$ python -q
>>> import numpy as np
>>> from numpy import linalg as LA
>>> np.set_printoptions(precision=2, suppress=True, linewidth=200)
>>> K = np.array([[0, 2, 0, 0], [2, 1, 0, 0], [0, 0, 0, 2], [0, 0, 2, 1]])
>>> print(K)
[[0 2 0 0]
 [2 1 0 0]
 [0 0 0 2]
 [0 0 2 1]]
>>> # 2 groups of indices that never mix
>>> t3 = np.stack([K, -2 * K, K[::-1]])
>>> print(np.einsum("bij,cij->bc", t3, t3))
[[ 18 -36   0]
 [-36  72   0]
 [  0   0  18]]
>>> print((t3 @ K.T).shape)
(3, 4, 4)
>>> print(LA.matrix_rank(t3.reshape(3, -1)))
2
>>> P = np.triu(np.array([[-1, 2, 2, 1], [3, 1, -1, 1], [-3, 3, 2, 2], [-1, -2, 3, 2]]), 1) + np.eye(4)
>>> other = P @ K @ LA.inv(P)
>>> print(LA.matrix_rank(other))
4
>>> print(np.trace(other), np.trace(K))
2.0 2
>>> print(P @ K - K @ P)
[[ 4.  2.  4.  3.]
 [ 0. -4. -1. -4.]
 [ 0.  0.  4.  2.]
 [ 0.  0.  0. -4.]]
>>> w, V = LA.eig(K)
>>> print(np.sort(LA.eigvals(LA.inv(K))))
[-0.64 -0.64  0.39  0.39]
>>> other = np.array([[5, 8, 5, -3, 0, -6, 1],
...     [2, 3, 7, 8, -6, -2, -3],
...     [1, 8, 8, -7, 7, 3, -6],
...     [-5, -8, -4, 0, -7, -3, -3],
...     [-1, -4, -5, 7, -5, -6, -9],
...     [-1, -1, -6, 6, -9, -3, 6],
...     [-5, 4, 2, 8, -5, -6, -5]])
>>> m1 = np.triu(other, 1)
>>> print(m1)
[[ 0  8  5 -3  0 -6  1]
 [ 0  0  7  8 -6 -2 -3]
 [ 0  0  0 -7  7  3 -6]
 [ 0  0  0  0 -7 -3 -3]
 [ 0  0  0  0  0 -6 -9]
 [ 0  0  0  0  0  0  6]
 [ 0  0  0  0  0  0  0]]
>>> print(np.round(m1 @ LA.pinv(m1) @ m1, 2) + 0)
[[ 0.  8.  5. -3.  0. -6.  1.]
 [ 0.  0.  7.  8. -6. -2. -3.]
 [ 0.  0.  0. -7.  7.  3. -6.]
 [ 0.  0.  0.  0. -7. -3. -3.]
 [ 0.  0.  0.  0.  0. -6. -9.]
 [ 0.  0.  0.  0.  0.  0.  6.]
 [ 0.  0.  0.  0.  0.  0.  0.]]
>>> print(np.allclose(m1[:-1].T @ LA.lstsq(m1[:-1].T, m1[-1])[0], m1[-1]))
True
>>> print(np.unique(m1.round(6), axis=0).shape)
(7, 7)
>>> print(round(np.trace(LA.pinv(m1) @ m1), 2))
6.0
>>> print(m1 @ m1)
[[  0   0  56  29   8   8 -81]
 [  0   0   0 -49  -7  33 -24]
 [  0   0   0   0  49 -21 -24]
 [  0   0   0   0   0  42  45]
 [  0   0   0   0   0   0 -36]
 [  0   0   0   0   0   0   0]
 [  0   0   0   0   0   0   0]]
>>> print(np.sort(LA.eigvals(m1)))
[0. 0. 0. 0. 0. 0. 0.]
>>> print([int(LA.matrix_rank(LA.matrix_power(m1, p))) for p in range(1, 8)])
[6, 5, 4, 3, 2, 1, 0]
>>> print(LA.matrix_rank(m1 - m1[0, 0] * np.eye(7)))
6
>>> print(np.prod(np.diag(m1)), np.round(LA.det(m1), 2))
0 0.0
>>> X = np.array([[0, 0, 0, 0, 0, 2],
...     [2, 1, 2, 2, 1, 0],
...     [1, 2, 1, 0, 2, 0],
...     [1, 0, 0, 1, 1, 0],
...     [2, 0, 2, 2, 2, 2],
...     [1, 2, 1, 2, 1, 2]])
>>> print(X)
[[0 0 0 0 0 2]
 [2 1 2 2 1 0]
 [1 2 1 0 2 0]
 [1 0 0 1 1 0]
 [2 0 2 2 2 2]
 [1 2 1 2 1 2]]
>>> x0 = np.array([2, 3, 0, 3, 4, 4])
>>> rhs = X @ x0
>>> print(rhs)
[ 8 17 16  9 26 26]
>>> print(np.round(LA.solve(X, rhs), 2) + 0)
[2. 3. 0. 3. 4. 4.]
>>> other = X / LA.norm(X, axis=1, keepdims=True)
>>> G = other @ other.T
>>> print((G - 2 * np.eye(6)).round(6).argmax(axis=1))
[5 4 1 4 1 4]
>>> print((np.abs(G) > 0.9).astype(int))
[[1 0 0 0 0 0]
 [0 1 0 0 0 0]
 [0 0 1 0 0 0]
 [0 0 0 1 0 0]
 [0 0 0 0 1 0]
 [0 0 0 0 0 1]]
>>> print(G[3])
[0.   0.77 0.55 1.   0.77 0.6 ]
>>> print(X.sum(axis=0))
[7 5 6 7 7 6]
>>> print(round(LA.norm(X), 2))
8.12
>>> mat = np.loadtxt("x.csv", delimiter=",")
>>> print(mat)
[[  1.    0.2  -1.1  -3. ]
 [  0.2  -1.5  -1.5   4. ]
 [ -1.    0.7  -2.4  -2. ]
 [ -0.4  -1.3   1.  -19. ]
 [  0.8   0.7  -0.1   3.5]]
>>> # row 3 dominates
>>> P = mat @ LA.solve(mat.T @ mat, mat.T)
>>> print(np.trace(P))
4.0
>>> print(np.round(LA.eigvalsh(P), 2) + 0)
[0. 1. 1. 1. 1.]
>>> print(np.diag(P))
[0.8  0.97 0.98 0.94 0.32]
>>> print(P @ mat[:, 2])
[-1.1 -1.5 -2.4  1.  -0.1]
>>> x0 = np.array([-4, 4, -1, -1])
>>> rhs = mat @ x0
>>> print(LA.solve(mat.T @ mat, mat.T @ rhs))
[-4.  4. -1. -1.]
>>> rng = np.random.default_rng(902654)
>>> rhs = rhs + 0.05 * rng.normal(size=5)
>>> print(rhs)
[ 0.91 -9.26 11.22 14.42 -3.9 ]
>>> c, *_ = LA.lstsq(mat, rhs)
>>> print(c)
[-4.03  3.97 -1.01 -1.  ]
>>> print(round(float(LA.norm(rhs - mat @ c)), 2))
0.07
>>> x0 = np.array([1, 2, 3, -3])
>>> rhs = mat @ x0
>>> c, lr = np.zeros(4), 1 / LA.norm(mat, 2) ** 2
>>> for i in range(30):
...     c -= lr * mat.T @ (mat @ c - rhs)
...     if i % 5 == 0: print(i, round(LA.norm(mat @ c - rhs), 2))
... 
0 9.9
5 8.92
10 8.05
15 7.28
20 6.6
25 6.0
>>> print(c)
[ 0.22  0.38  1.62 -2.96]
>>> A = np.load("run16.npy")
>>> print(A)
[[ 2  3  3  2 -3 -1]
 [-2  3  0  0  1 -1]
 [ 0 -2  1  3  2  3]
 [ 0  3  2  3  1  2]
 [-1  3  2  1 -3  1]
 [ 2 -2  1  1 -3  2]
 [-2  0 -3 -3 -2 -2]
 [-1  3  2  1 -3  1]]
>>> O, V = LA.qr(A[:, :3])[0], LA.qr(A[:, 3:])[0]
>>> s = LA.svd(O.T @ V, compute_uv=False)
>>> print(round(LA.norm(O @ O.T - V @ V.T, 2), 2))
1.0
>>> print(np.degrees(np.arccos(s.clip(0, 1))))
[14.49 30.25 89.43]
>>> th = np.radians(45)
>>> R = np.eye(6)
>>> R[4, 4] = R[0, 0] = np.cos(th)
>>> R[4, 0], R[0, 4] = -np.sin(th), np.sin(th)
>>> print(R)
[[ 0.71  0.    0.    0.    0.71  0.  ]
 [ 0.    1.    0.    0.    0.    0.  ]
 [ 0.    0.    1.    0.    0.    0.  ]
 [ 0.    0.    0.    1.    0.    0.  ]
 [-0.71  0.    0.    0.    0.71  0.  ]
 [ 0.    0.    0.    0.    0.    1.  ]]
>>> other = A @ R.T
>>> print(np.abs(other - A).max(axis=0))
[2.71 0.   0.   0.   2.   0.  ]
>>> print(other.round(2) + 0)
[[-0.71  3.    3.    2.   -3.54 -1.  ]
 [-0.71  3.    0.    0.    2.12 -1.  ]
 [ 1.41 -2.    1.    3.    1.41  3.  ]
 [ 0.71  3.    2.    3.    0.71  2.  ]
 [-2.83  3.    2.    1.   -1.41  1.  ]
 [-0.71 -2.    1.    1.   -3.54  2.  ]
 [-2.83  0.   -3.   -3.    0.   -2.  ]
 [-2.83  3.    2.    1.   -1.41  1.  ]]
>>> data = np.load("a.npy")
>>> print(data)
[[ 0.   -0.22  0.88 -0.41]
 [-0.81 -0.5   0.01  0.3 ]
 [-0.49  0.83  0.25  0.08]
 [ 0.32 -0.01  0.4   0.86]]
>>> x0 = np.array([7, 7, 3, 2])
>>> rhs = data @ x0
>>> print(rhs)
[ 0.24 -8.59  3.33  5.1 ]
>>> print(np.round(LA.solve(data, data[:, 0]), 2) + 0)
[1. 0. 0. 0.]
>>> print(np.round(LA.solve(data.T, data[0]), 2) + 0)
[1. 0. 0. 0.]
>>> print(LA.solve(data, rhs))
[7. 7. 3. 2.]
>>> print(LA.solve(data, 2 * rhs))
[14. 14.  6.  4.]
>>> F = np.loadtxt("out1.csv", delimiter=",")
>>> print(F)
[[-0.6   0.05  0.08 -0.61  0.28 -0.32 -0.28]
 [-0.08 -0.72  0.49  0.35  0.2  -0.12 -0.24]
 [ 0.32 -0.01 -0.19  0.02 -0.45 -0.64 -0.48]
 [ 0.16 -0.63 -0.37 -0.53 -0.21  0.33 -0.01]
 [ 0.04  0.2   0.53 -0.21 -0.41  0.34 -0.36]
 [ 0.64  0.02  0.25 -0.36  0.45 -0.29  0.21]
 [ 0.2   0.08  0.43 -0.21 -0.13  0.15  0.05]
 [ 0.24  0.16 -0.24  0.1   0.49  0.37 -0.67]]
>>> idx = rng.permutation(7)
>>> other = F[:, idx] * rng.choice([-1, 1], 7)
>>> print(other)
[[-0.28 -0.6   0.61  0.08  0.05 -0.32 -0.28]
 [-0.24 -0.08 -0.35  0.49 -0.72 -0.12 -0.2 ]
 [-0.48  0.32 -0.02 -0.19 -0.01 -0.64  0.45]
 [-0.01  0.16  0.53 -0.37 -0.63  0.33  0.21]
 [-0.36  0.04  0.21  0.53  0.2   0.34  0.41]
 [ 0.21  0.64  0.36  0.25  0.02 -0.29 -0.45]
 [ 0.05  0.2   0.21  0.43  0.08  0.15  0.13]
 [-0.67  0.24 -0.1  -0.24  0.16  0.37 -0.49]]
>>> Uu, _, Vt = LA.svd(F.T @ other)
>>> print(np.round(Uu @ Vt, 2) + 0)
[[ 0.  1.  0.  0.  0.  0.  0.]
 [ 0.  0.  0.  0.  1.  0.  0.]
 [ 0.  0.  0.  1.  0.  0.  0.]
 [ 0.  0. -1.  0.  0.  0.  0.]
 [ 0.  0.  0.  0.  0.  0. -1.]
 [ 0.  0.  0.  0.  0.  1.  0.]
 [ 1.  0.  0.  0.  0.  0.  0.]]
>>> feats = np.load("case5.npy")
>>> print(feats)
[[-0.17 -0.63 -0.22 -4.27 -2.26 -0.96 -0.48]
 [ 0.14 -1.77  2.45  3.75  1.22  0.47  0.24]
 [-0.15  1.39 -2.13 -3.99 -1.46 -0.58 -0.29]
 [ 0.01  3.46 -3.4  -0.18  1.06  0.52  0.26]
 [-0.08  2.91 -3.29 -2.37 -0.18 -0.01 -0.01]
 [-0.12  2.09 -2.71 -3.49 -0.98 -0.37 -0.18]
 [ 0.13 -1.83  2.5   3.71  1.18  0.46  0.23]
 [-0.16  0.93 -1.72 -4.2  -1.71 -0.7  -0.35]
 [ 0.15 -1.28  2.03  4.05  1.52  0.61  0.31]
 [-0.17 -0.89  0.05 -4.2  -2.31 -0.99 -0.49]
 [ 0.03 -3.31  3.47  1.27 -0.48 -0.27 -0.14]
 [ 0.07  3.29 -2.96  1.3   1.71  0.79  0.39]
 [-0.17 -0.19 -0.66 -4.34 -2.15 -0.91 -0.45]
 [ 0.08 -2.9   3.29  2.4   0.2   0.02  0.01]
 [-0.12 -2.69  2.09 -2.71 -2.19 -0.98 -0.49]
 [-0.12  2.1  -2.72 -3.48 -0.98 -0.36 -0.18]
 [ 0.15 -1.22  1.98  4.08  1.56  0.63  0.31]
 [ 0.09 -2.71  3.17  2.73  0.42  0.12  0.06]
 [ 0.08  3.2  -2.8   1.63  1.84  0.84  0.42]
 [ 0.17  0.26  0.59  4.34  2.17  0.92  0.46]
 [-0.04  3.26 -3.46 -1.48  0.37  0.22  0.11]
 [ 0.13 -1.87  2.53  3.68  1.15  0.44  0.22]
 [-0.17  0.13 -0.96 -4.35 -2.05 -0.86 -0.43]
 [-0.06 -3.36  3.07 -1.01 -1.6  -0.74 -0.37]]
>>> # rows and columns are dependent
>>> Uu, s, Vt = LA.svd(feats)
>>> print(np.argmax(s[:-1] / (s[1:] + 1e-6)) + 1)
2
>>> other = Uu[:, :2] @ np.diag(s[:2]) @ Vt[:2]
>>> print(round(LA.norm(feats - other) / LA.norm(feats), 2))
0.0
>>> print(LA.matrix_rank(other))
2
